$ python -q
>>> import numpy as np
>>> from numpy import linalg as LA
>>> np.set_printoptions(precision=2, suppress=True, linewidth=200, floatmode="fixed")
>>> rnd = lambda a: np.round(a, 2) + 0
>>> arr = np.loadtxt("w.csv", delimiter=",")
>>> rnd(arr)
array([[-0.30, -0.23,  0.01,  0.52,  0.51, -0.57],
       [-0.45, -0.39,  0.62,  0.07, -0.50,  0.02],
       [ 0.25, -0.13, -0.15,  0.80, -0.18,  0.48],
       [-0.59,  0.24, -0.62,  0.07, -0.43, -0.11],
       [ 0.54, -0.05, -0.05,  0.08, -0.52, -0.65],
       [-0.05,  0.85,  0.44,  0.28, -0.03, -0.08]])
>>> x = np.array([2, 2, -1, 2, -3, -1])
>>> rnd(LA.norm(x)), rnd(LA.norm(arr @ x))
(np.float64(4.8), np.float64(4.8))
>>> [p for p in range(1, 25) if np.allclose(LA.matrix_power(arr, p), np.eye(6))]
[]
>>> rnd(np.sort(np.abs(np.degrees(np.angle(LA.eigvals(arr))))))
array([  0.00,  88.22,  88.22, 135.90, 135.90, 180.00])
>>> rnd(np.abs(LA.eigvals(arr)))
array([1.00, 1.00, 1.00, 1.00, 1.00, 1.00])
>>> O, Rm = LA.qr(arr)
>>> rnd(np.trace(O @ O.T))
np.float64(6.0)
>>> abs(Rm[0, 0]), rnd(LA.norm(arr[:, 0]))
(np.float64(1.0), np.float64(1.0))
>>> np.allclose(Rm.T @ Rm, arr.T @ arr)
True
>>> rnd(O @ Rm)
array([[-0.30, -0.23,  0.01,  0.52,  0.51, -0.57],
       [-0.45, -0.39,  0.62,  0.07, -0.50,  0.02],
       [ 0.25, -0.13, -0.15,  0.80, -0.18,  0.48],
       [-0.59,  0.24, -0.62,  0.07, -0.43, -0.11],
       [ 0.54, -0.05, -0.05,  0.08, -0.52, -0.65],
       [-0.05,  0.85,  0.44,  0.28, -0.03, -0.08]])
>>> rnd(Rm)
array([[1.00, 0.00, 0.00, 0.00, 0.00, 0.00],
       [0.00, 1.00, 0.00, 0.00, 0.00, 0.00],
       [0.00, 0.00, 1.00, 0.00, 0.00, 0.00],
       [0.00, 0.00, 0.00, 1.00, 0.00, 0.00],
       [0.00, 0.00, 0.00, 0.00, 1.00, 0.00],
       [0.00, 0.00, 0.00, 0.00, 0.00, 1.00]])
>>> rng = np.random.default_rng(39100)
>>> idx = rng.permutation(6)
>>> idx
array([5, 4, 2, 3, 0, 1])
>>> A2 = arr[idx][:, idx]
>>> np.allclose(A2, arr)
False
>>> rnd(np.diag(A2))
array([-0.08, -0.52, -0.15,  0.07, -0.30, -0.39])
>>> rnd(A2)
array([[-0.08, -0.03,  0.44,  0.28, -0.05,  0.85],
       [-0.65, -0.52, -0.05,  0.08,  0.54, -0.05],
       [ 0.48, -0.18, -0.15,  0.80,  0.25, -0.13],
       [-0.11, -0.43, -0.62,  0.07, -0.59,  0.24],
       [-0.57,  0.51,  0.01,  0.52, -0.30, -0.23],
       [ 0.02, -0.50,  0.62,  0.07, -0.45, -0.39]])
>>> rnd(np.sort(np.abs(LA.eigvals(A2))))
array([1.00, 1.00, 1.00, 1.00, 1.00, 1.00])
>>> O, evecs = LA.qr(A2[:, :5])[0], LA.qr(A2[:, 5:])[0]
>>> sig = LA.svd(O.T @ evecs, compute_uv=False)
>>> rnd(np.degrees(np.arccos(sig.clip(0, 1))))
array([90.00])
>>> (sig > 0.9).sum()
np.int64(0)
>>> rnd(LA.norm(O @ O.T - evecs @ evecs.T, 2))
np.float64(1.0)
>>> rnd(sig)
array([0.00])
>>> r0, r1 = arr[4], arr[3]
>>> rnd(r0 @ r0)
np.float64(1.0)
>>> pr = (r0 @ r1) / (r0 @ r0) * r0
>>> rnd(LA.norm(r0 + r1) ** 2 + LA.norm(r0 - r1) ** 2)
np.float64(4.0)
>>> rnd((r1 - pr) @ r0)
np.float64(0.0)
>>> rnd(np.outer(r0, r1))
array([[-0.32,  0.13, -0.34,  0.04, -0.23, -0.06],
       [ 0.03, -0.01,  0.03,  0.00,  0.02,  0.01],
       [ 0.03, -0.01,  0.03,  0.00,  0.02,  0.01],
       [-0.05,  0.02, -0.05,  0.01, -0.04, -0.01],
       [ 0.31, -0.13,  0.33, -0.04,  0.22,  0.06],
       [ 0.38, -0.16,  0.40, -0.05,  0.28,  0.07]])
